$ ipython --no-banner

In [1]: import numpy as np

In [2]: np.set_printoptions(precision=2, suppress=True, linewidth=100, sign=" ")

In [3]: W0 = np.load("case9.npy")

In [4]: W0
Out[4]: 
array([[ 0,  0,  0,  0],
       [ 1,  1,  0,  2],
       [ 1,  1,  0,  2],
       [ 2,  1,  2,  1],
       [ 3,  2,  2,  3],
       [ 0,  0,  0,  0],
       [ 3,  2,  1,  3],
       [ 0,  0,  0,  0],
       [ 0,  1,  0,  1],
       [ 2,  1,  1,  1],
       [ 0,  1,  0,  1],
       [ 2,  1,  1,  1],
       [ 1,  2,  0,  3],
       [ 3,  3,  1,  4],
       [ 0,  0,  0,  0],
       [ 2,  1,  1,  1],
       [ 5,  3,  3,  4],
       [ 4,  2,  3,  2],
       [ 4,  2,  3,  2],
       [ 0,  1,  0,  1],
       [ 1,  2,  0,  3],
       [ 2,  2,  2,  2],
       [ 0,  1,  0,  1],
       [ 0,  0,  0,  0]])

In [5]: np.unravel_index(np.abs(W0).argmax(), W0.shape)
Out[5]: (np.int64(16), np.int64(0))

In [6]: print(W0.mean(axis=0))
[ 1.5   1.25  0.83  1.58]

In [7]: np.count_nonzero(W0)
Out[7]: np.int64(64)

In [8]: W0.shape
Out[8]: (24, 4)

In [9]: cen = (W0 - W0.mean(axis=0)) / W0.std(axis=0)

In [10]: cen.std(axis=0)
Out[10]: array([ 1.,  1.,  1.,  1.])

In [11]: np.argwhere(np.abs(cen) > 2)
Out[11]: 
array([[ 16,   0],
       [ 16,   2],
       [ 17,   2],
       [ 18,   2]])

In [12]: coef = np.linalg.lstsq(np.delete(cen, 3, axis=1), cen[:, 3])[0]

In [13]: np.abs(coef).argmax()
Out[13]: np.int64(1)

In [14]: coef
Out[14]: array([ 0.5 ,  0.91, -0.56])

In [15]: print(round(float(1 - np.var(cen[:, 3] - np.delete(cen, 3, axis=1) @ coef)), 2))
0.96

In [16]: cov = np.cov(W0, rowvar=False)

In [17]: round(np.corrcoef(W0[:, 3], W0[:, 1])[0, 1], 2)
Out[17]: np.float64(0.95)

In [18]: np.argsort(-W0.std(axis=0).round(6), kind="stable")
Out[18]: array([ 0,  3,  2,  1])

In [19]: np.median(W0, axis=0)
Out[19]: array([ 1.,  1.,  0.,  1.])

In [20]: cov
Out[20]: 
array([[ 2.35,  1.09,  1.52,  1.35],
       [ 1.09,  0.8 ,  0.61,  1.07],
       [ 1.52,  0.61,  1.19,  0.62],
       [ 1.35,  1.07,  0.62,  1.56]])

In [21]: M = np.loadtxt("layer7.csv", delimiter=",")

In [22]: M
Out[22]: 
array([[ 0.14, -0.26, -0.14,  0.05,  0.17],
       [-0.26,  0.5 ,  0.26, -0.09, -0.32],
       [-0.14,  0.26,  0.14, -0.05, -0.17],
       [ 0.05, -0.09, -0.05,  0.02,  0.06],
       [ 0.17, -0.32, -0.17,  0.06,  0.21]])

In [23]: left, sv, Vh = np.linalg.svd(M)

In [24]: vecs = Vh[:(sv > 1e-8).sum()]

In [25]: rng = np.random.default_rng(1)

In [26]: x0 = M[3] + -3 * M[4] + rng.integers(2) * np.eye(5)[4]

In [27]: x0
Out[27]: array([-0.46,  0.88,  0.46, -0.15, -0.57])

In [28]: np.allclose(vecs.T @ vecs @ x0, x0)
Out[28]: True

In [29]: round(float(np.linalg.norm(x0 - vecs.T @ vecs @ x0)), 2)
Out[29]: 0.0

In [30]: print(np.linalg.matrix_rank(np.vstack([M, x0])))
1

In [31]: idx = W0[:, 0] > np.median(W0[:, 0])

In [32]: f = W0[idx].mean(axis=0) - W0[~idx].mean(axis=0)

In [33]: print(((W0 - W0.mean(axis=0)) @ f > 0).astype(int))
[ 0  0  0  1  1  0  1  0  0  1  0  1  0  1  0  1  1  1  1  0  0  1  0  0]

In [34]: print(f)
[ 2.6   1.05  1.82  1.1 ]

In [35]: t3 = np.stack([M, -3 * M, M[::-1]])

In [36]: np.round(np.linalg.det(t3), 2) + 0
Out[36]: array([ 0.,  0.,  0.])

In [37]: np.einsum("bij,cij->bc", t3, t3)
Out[37]: 
array([[ 1.  , -3.  ,  0.3 ],
       [-3.  ,  9.  , -0.91],
       [ 0.3 , -0.91,  1.  ]])

In [38]: np.linalg.matrix_rank(t3)
Out[38]: array([ 1,  1,  1])

In [39]: (t3 @ M.T).shape
Out[39]: (3, 5, 5)

In [40]: np.linalg.norm(t3, axis=(1, 2))
Out[40]: array([ 1.,  3.,  1.])

In [41]: m1 = np.load("mat.npy")

In [42]: m1
Out[42]: 
array([[-2,  0,  3, -1, -1,  0, -2],
       [ 0, -3,  0,  0,  0,  3,  0],
       [-3,  0, -2,  0, -2,  0,  1],
       [ 0,  0,  1, -1,  1,  0,  0],
       [ 0,  0,  0, -3,  3,  0,  0],
       [ 0,  2,  0,  0,  0,  0,  0],
       [ 3,  0,  3,  1, -3,  0,  0]])

In [43]: idx = rng.permutation(7)

In [44]: idx
Out[44]: array([ 5,  0,  1,  4,  2,  6,  3])

In [45]: A2 = m1[idx][:, idx]

In [46]: np.round(np.linalg.det(A2), 2), round(float(np.linalg.det(m1[idx])), 2)
Out[46]: (np.float64(-612.0), -612.0)

In [47]: np.allclose(A2, m1)
Out[47]: False

In [48]: (m1 - m1.T) / 2
Out[48]: 
array([[ 0. ,  0. ,  3. , -0.5, -0.5,  0. , -2.5],
       [ 0. ,  0. ,  0. ,  0. ,  0. ,  0.5,  0. ],
       [-3. ,  0. ,  0. , -0.5, -1. ,  0. , -1. ],
       [ 0.5,  0. ,  0.5,  0. ,  2. ,  0. , -0.5],
       [ 0.5,  0. ,  1. , -2. ,  0. ,  0. ,  1.5],
       [ 0. , -0.5,  0. ,  0. ,  0. ,  0. ,  0. ],
       [ 2.5,  0. ,  1. ,  0.5, -1.5,  0. ,  0. ]])

In [49]: print(np.allclose(m1 @ m1.T, m1.T @ m1))
False

In [50]: print((m1 + m1.T) / 2)
[[-2.   0.   0.  -0.5 -0.5  0.   0.5]
 [ 0.  -3.   0.   0.   0.   2.5  0. ]
 [ 0.   0.  -2.   0.5 -1.   0.   2. ]
 [-0.5  0.   0.5 -1.  -1.   0.   0.5]
 [-0.5  0.  -1.  -1.   3.   0.  -1.5]
 [ 0.   2.5  0.   0.   0.   0.   0. ]
 [ 0.5  0.   2.   0.5 -1.5  0.   0. ]]

In [51]: np.sort(np.abs(np.linalg.eigvals(m1)))
Out[51]: array([ 1.26,  1.26,  1.37,  2.86,  4.37,  4.73,  4.73])

In [52]: x0 = np.array([-1, -1, -2, -2, -2, -2, 0])

In [53]: target = m1 @ x0

In [54]: coef, lr = np.zeros(7), 1 / np.linalg.norm(m1, 2) ** 2

In [55]: for i in range(150):
    ...:     coef -= lr * m1.T @ (m1 @ coef - target)
    ...:     if i % 50 == 0: print(i, round(np.linalg.norm(m1 @ coef - target), 2))
    ...: 
0 5.6
50 0.72
100 0.52

In [56]: round(float(np.linalg.cond(m1)), 2)
Out[56]: 13.77

In [57]: left, sv, Vh = np.linalg.svd(m1, full_matrices=False)

In [58]: np.round(left.T @ left, 2) + 0
Out[58]: 
array([[ 1.,  0.,  0.,  0.,  0.,  0.,  0.],
       [ 0.,  1.,  0.,  0.,  0.,  0.,  0.],
       [ 0.,  0.,  1.,  0.,  0.,  0.,  0.],
       [ 0.,  0.,  0.,  1.,  0.,  0.,  0.],
       [ 0.,  0.,  0.,  0.,  1.,  0.,  0.],
       [ 0.,  0.,  0.,  0.,  0.,  1.,  0.],
       [ 0.,  0.,  0.,  0.,  0.,  0.,  1.]])

In [59]: np.cumsum(sv ** 2) / np.sum(sv ** 2)
Out[59]: array([ 0.35,  0.59,  0.78,  0.96,  0.98,  1.  ,  1.  ])

In [60]: (sv > 1e-8).sum()
Out[60]: np.int64(7)

In [61]: np.round(np.sqrt((sv ** 2).sum()), 2), round(float(np.linalg.norm(m1)), 2)
Out[61]: (np.float64(10.39), 10.39)

In [62]: left.shape, sv.shape, Vh.shape
Out[62]: ((7, 7), (7,), (7, 7))

In [63]: np.abs(left[:, 0]).round(6).argmax()
Out[63]: np.int64(6)

In [64]: np.round(left.T @ m1 @ Vh.T, 2) + 0
Out[64]: 
array([[ 6.18,  0.  ,  0.  ,  0.  ,  0.  ,  0.  ,  0.  ],
       [ 0.  ,  5.11,  0.  ,  0.  ,  0.  ,  0.  ,  0.  ],
       [ 0.  ,  0.  ,  4.5 ,  0.  ,  0.  ,  0.  ,  0.  ],
       [ 0.  ,  0.  ,  0.  ,  4.33,  0.  ,  0.  ,  0.  ],
       [ 0.  ,  0.  ,  0.  ,  0.  ,  1.66,  0.  ,  0.  ],
       [ 0.  ,  0.  ,  0.  ,  0.  ,  0.  ,  1.33,  0.  ],
       [ 0.  ,  0.  ,  0.  ,  0.  ,  0.  ,  0.  ,  0.45]])

In [65]: sv
Out[65]: array([ 6.18,  5.11,  4.5 ,  4.33,  1.66,  1.33,  0.45])

In [66]: feats = np.array([[-2.7, 1.0, 2.0, 4.0],
    ...:     [2.0, 4.3, 5.0, 4.0],
    ...:     [-2.0, 0.0, -0.7, -1.0],
    ...:     [-3.0, 1.0, 2.0, 4.3]])

In [67]: idx = rng.permutation(4)

In [68]: idx
Out[68]: array([ 2,  3,  1,  0])

In [69]: A2 = feats[idx][:, idx]

In [70]: print(round(float(np.trace(A2)), 2))
5.2

In [71]: print(np.diag(A2))
[-0.7  4.3  4.3 -2.7]

In [72]: A2
Out[72]: 
array([[-0.7, -1. ,  0. , -2. ],
       [ 2. ,  4.3,  1. , -3. ],
       [ 5. ,  4. ,  4.3,  2. ],
       [ 2. ,  4. ,  1. , -2.7]])

In [73]: np.sort(np.abs(np.linalg.eigvals(A2)))
Out[73]: array([ 0.3 ,  1.49,  1.49,  5.01])

In [74]: np.allclose(A2, feats)
Out[74]: False

In [75]: round(float(np.linalg.det(A2)), 2), round(float(np.linalg.det(feats[idx])), 2)
Out[75]: (3.33, -3.33)
